>>> import numpy as np
>>> from numpy import linalg as LA
>>> np.set_printoptions(precision=2, suppress=True, linewidth=120, sign=" ")
>>> rd = lambda a: np.round(a, 2) + 0
>>> F = np.load("m.npy")
>>> F
array([[ 1,  0,  0,  0,  0,  0,  0,  0],
       [ 4,  1,  0,  0,  0,  0,  0,  0],
       [ 3,  4,  1,  0,  0,  0,  0,  0],
       [ 2,  5,  0,  1,  0,  0,  0,  0],
       [ 0,  2,  1,  4,  1,  0,  0,  0],
       [ 1,  4,  1,  3,  5,  1,  0,  0],
       [ 5,  5,  1,  3,  1,  1,  1,  0],
       [ 0,  3,  2,  2,  1,  3,  2,  1]])
>>> B = F / LA.norm(F, axis=1, keepdims=True)
>>> cov = B @ B.T
>>> rd(LA.norm(B, axis=1))
array([ 1.,  1.,  1.,  1.,  1.,  1.,  1.,  1.])
>>> (cov - 2 * np.eye(8)).round(6).argmax(axis=1)
array([ 1,  0,  3,  2,  5,  4,  2,  5])
>>> rd(np.degrees(np.arccos(np.clip(cov[1, 3], -1, 1))))
np.float64(54.85)
>>> np.argwhere(np.triu(np.abs(cov) > 0.95, 1))
array([[ 0,  1]])
>>> mat = np.array([[0, 0, 0, 0, 0, 0, 0],
...     [2, 0, -3, -1, -2, 1, 0],
...     [6, 0, -9, -3, -6, 3, 0],
...     [2, 0, -3, -1, -2, 1, 0],
...     [4, 0, -6, -2, -4, 2, 0],
...     [6, 0, -9, -3, -6, 3, 0],
...     [8, 0, -12, -4, -8, 4, 0],
...     [8, 0, -12, -4, -8, 4, 0]])
>>> mat
array([[  0,   0,   0,   0,   0,   0,   0],
       [  2,   0,  -3,  -1,  -2,   1,   0],
       [  6,   0,  -9,  -3,  -6,   3,   0],
       [  2,   0,  -3,  -1,  -2,   1,   0],
       [  4,   0,  -6,  -2,  -4,   2,   0],
       [  6,   0,  -9,  -3,  -6,   3,   0],
       [  8,   0, -12,  -4,  -8,   4,   0],
       [  8,   0, -12,  -4,  -8,   4,   0]])
>>> np.allclose(mat[:-1].T @ LA.lstsq(mat[:-1].T, mat[-1])[0], mat[-1])
True
>>> np.unique(mat.round(6), axis=0).shape
(5, 7)
>>> LA.lstsq(mat[:-1].T, mat[-1])[2]
np.int32(1)
>>> A = np.array([[6, 3, 9, 3, 1, 3, 1, 7],
...     [5, 3, 2, 1, 9, 1, 6, 3],
...     [3, 6, 5, 8, 2, 3, 5, 2],
...     [9, 5, 5, 3, 7, 7, 4, 6],
...     [0, 6, 0, 5, 1, 8, 9, 8],
...     [26, 15, 17, 7, 37, 7, 25, 19]])
>>> left, sv, Vt = LA.svd(A)
>>> rd(sv)
array([ 65.94,  15.1 ,  10.31,   6.41,   4.27,   0.  ])
>>> B = left[:, :5] @ np.diag(sv[:5]) @ Vt[:5]
>>> rd(LA.norm(A - B) / LA.norm(A))
np.float64(0.0)
>>> rd(np.abs(A - B).max())
np.float64(0.0)
>>> rd(B)
array([[  6.,   3.,   9.,   3.,   1.,   3.,   1.,   7.],
       [  5.,   3.,   2.,   1.,   9.,   1.,   6.,   3.],
       [  3.,   6.,   5.,   8.,   2.,   3.,   5.,   2.],
       [  9.,   5.,   5.,   3.,   7.,   7.,   4.,   6.],
       [  0.,   6.,   0.,   5.,   1.,   8.,   9.,   8.],
       [ 26.,  15.,  17.,   7.,  37.,   7.,  25.,  19.]])
>>> LA.matrix_rank(B)
np.int64(5)
>>> LA.matrix_rank(A, rtol=0.05)
np.int64(5)
>>> rng = np.random.default_rng(598)
>>> B = A + rng.integers(-2, 3, (6, 5)) @ rng.integers(-2, 3, (5, 8))
>>> B
array([[ 8,  6,  1,  3,  9,  0,  1, 10],
       [12,  3,  1,  7,  7,  7,  6,  3],
       [ 6,  9, 12,  8,  5,  8,  4,  2],
       [13,  9, 15,  1, 14, 13,  3,  8],
       [-2, 12, -6,  9, -1,  2,  7,  2],
       [24, 21,  8, 12, 37,  9, 22, 12]])
>>> LA.matrix_rank(B - A, tol=1e-8)
np.int64(5)
>>> rd(LA.svd(B - A, compute_uv=False))
array([ 22.46,  14.83,  12.25,   9.75,   4.85,   0.  ])
>>> np.abs(B - A).sum(axis=1)
array([ 27,  22,  22,  36,  34,  34])
>>> x = np.array([-3, 0, -3, -2, -1, 2, -2, 2])
>>> B * x
array([[-24,   0,  -3,  -6,  -9,   0,  -2,  20],
       [-36,   0,  -3, -14,  -7,  14, -12,   6],
       [-18,   0, -36, -16,  -5,  16,  -8,   4],
       [-39,   0, -45,  -2, -14,  26,  -6,  16],
       [  6,   0,  18, -18,   1,   4, -14,   4],
       [-72,   0, -24, -24, -37,  18, -44,  24]])
>>> B @ np.ones(8)
array([  38.,   46.,   54.,   76.,   23.,  145.])
>>> B @ np.eye(8)[1]
array([  6.,   3.,   9.,   9.,  12.,  21.])
>>> np.einsum("ij,j->i", B, x)
array([ -24,  -52,  -63,  -64,    1, -159])
>>> (B * x).sum(axis=1)
array([ -24,  -52,  -63,  -64,    1, -159])
